$ python3 -q
>>> import numpy as np
>>> import numpy.linalg as la
>>> np.set_printoptions(suppress=True, linewidth=160)
>>> X = np.load("layer16.npy")
>>> X
array([[ 0.4 ,  0.7 , -0.1 ,  1.6 , -1.4 ,  0.3 ,  1.6 , -0.3 ],
       [ 1.9 , -0.4 , -0.9 ,  0.  , -1.1 ,  1.5 , -0.4 , -0.5 ],
       [-2.  , -0.9 ,  0.1 , -0.8 ,  1.4 ,  0.5 , -0.8 ,  1.  ],
       [ 0.28, -0.9 , -0.48,  0.26, -2.57, -2.37, -1.04,  0.85],
       [ 0.2 , -0.9 , -0.6 ,  0.2 , -2.4 , -2.4 , -1.  ,  0.8 ],
       [-0.5 ,  0.4 , -0.5 , -0.9 , -0.5 , -1.7 ,  0.2 ,  0.3 ],
       [-0.7 ,  0.1 , -1.  ,  1.  , -1.  ,  1.8 , -0.4 , -0.3 ],
       [ 0.9 ,  0.6 ,  0.4 ,  0.  , -0.8 , -0.8 , -0.7 ,  0.3 ],
       [-0.8 ,  1.2 , -1.4 ,  0.8 ,  0.9 ,  0.3 ,  1.3 ,  0.  ]])
>>> f = np.array([-6, -6])
>>> np.round(np.convolve(X[7], f), 2)
array([-5.4, -9. , -6. , -2.4,  4.8,  9.6,  9. ,  2.4, -1.8])
>>> x = np.array([3, 3, 0, 3, 1, 3, 2, 0])
>>> (X @ x).argmax()
np.int64(0)
>>> X @ np.eye(8)[5]
array([ 0.3 ,  1.5 ,  0.5 , -2.37, -2.4 , -1.7 ,  1.8 , -0.8 ,  0.3 ])
>>> np.round((X * x).sum(axis=1), 2)
array([ 10.8 ,   7.1 ,  -9.8 , -12.84, -13.1 ,  -8.2 ,   4.8 ,  -0.1 ,   8.  ])
>>> np.sign((X @ x).round(6))
array([ 1.,  1., -1., -1., -1., -1.,  1., -1.,  1.])
>>> hat = X @ la.solve(X.T @ X, X.T)
>>> np.allclose(hat @ hat, hat)
True
>>> np.round(hat @ X[:, 1], 2)
array([ 0.7, -0.4, -0.9, -0.9, -0.9,  0.4,  0.1,  0.6,  1.2])
>>> np.round(np.diag(hat), 2)
array([0.99, 1.  , 1.  , 0.5 , 0.51, 1.  , 1.  , 0.99, 1.  ])
>>> X.reshape(-1, 2)
array([[ 0.4 ,  0.7 ],
       [-0.1 ,  1.6 ],
       [-1.4 ,  0.3 ],
       [ 1.6 , -0.3 ],
       [ 1.9 , -0.4 ],
       [-0.9 ,  0.  ],
       [-1.1 ,  1.5 ],
       [-0.4 , -0.5 ],
       [-2.  , -0.9 ],
       [ 0.1 , -0.8 ],
       [ 1.4 ,  0.5 ],
       [-0.8 ,  1.  ],
       [ 0.28, -0.9 ],
       [-0.48,  0.26],
       [-2.57, -2.37],
       [-1.04,  0.85],
       [ 0.2 , -0.9 ],
       [-0.6 ,  0.2 ],
       [-2.4 , -2.4 ],
       [-1.  ,  0.8 ],
       [-0.5 ,  0.4 ],
       [-0.5 , -0.9 ],
       [-0.5 , -1.7 ],
       [ 0.2 ,  0.3 ],
       [-0.7 ,  0.1 ],
       [-1.  ,  1.  ],
       [-1.  ,  1.8 ],
       [-0.4 , -0.3 ],
       [ 0.9 ,  0.6 ],
       [ 0.4 ,  0.  ],
       [-0.8 , -0.8 ],
       [-0.7 ,  0.3 ],
       [-0.8 ,  1.2 ],
       [-1.4 ,  0.8 ],
       [ 0.9 ,  0.3 ],
       [ 1.3 ,  0.  ]])
>>> blk = X.reshape(9, 2, -1)
>>> print(np.swapaxes(blk, 1, 2)[5])
[[-0.5 -0.5]
 [ 0.4 -1.7]
 [-0.5  0.2]
 [-0.9  0.3]]
>>> np.round(blk.sum(axis=1), 2)
array([[-1.  ,  1.  ,  1.5 ,  1.3 ],
       [ 0.8 ,  1.1 , -1.3 , -0.5 ],
       [-0.6 , -0.4 , -0.7 ,  0.2 ],
       [-2.29, -3.27, -1.52,  1.11],
       [-2.2 , -3.3 , -1.6 ,  1.  ],
       [-1.  , -1.3 , -0.3 , -0.6 ],
       [-1.7 ,  1.9 , -1.4 ,  0.7 ],
       [ 0.1 , -0.2 , -0.3 ,  0.3 ],
       [ 0.1 ,  1.5 , -0.1 ,  0.8 ]])
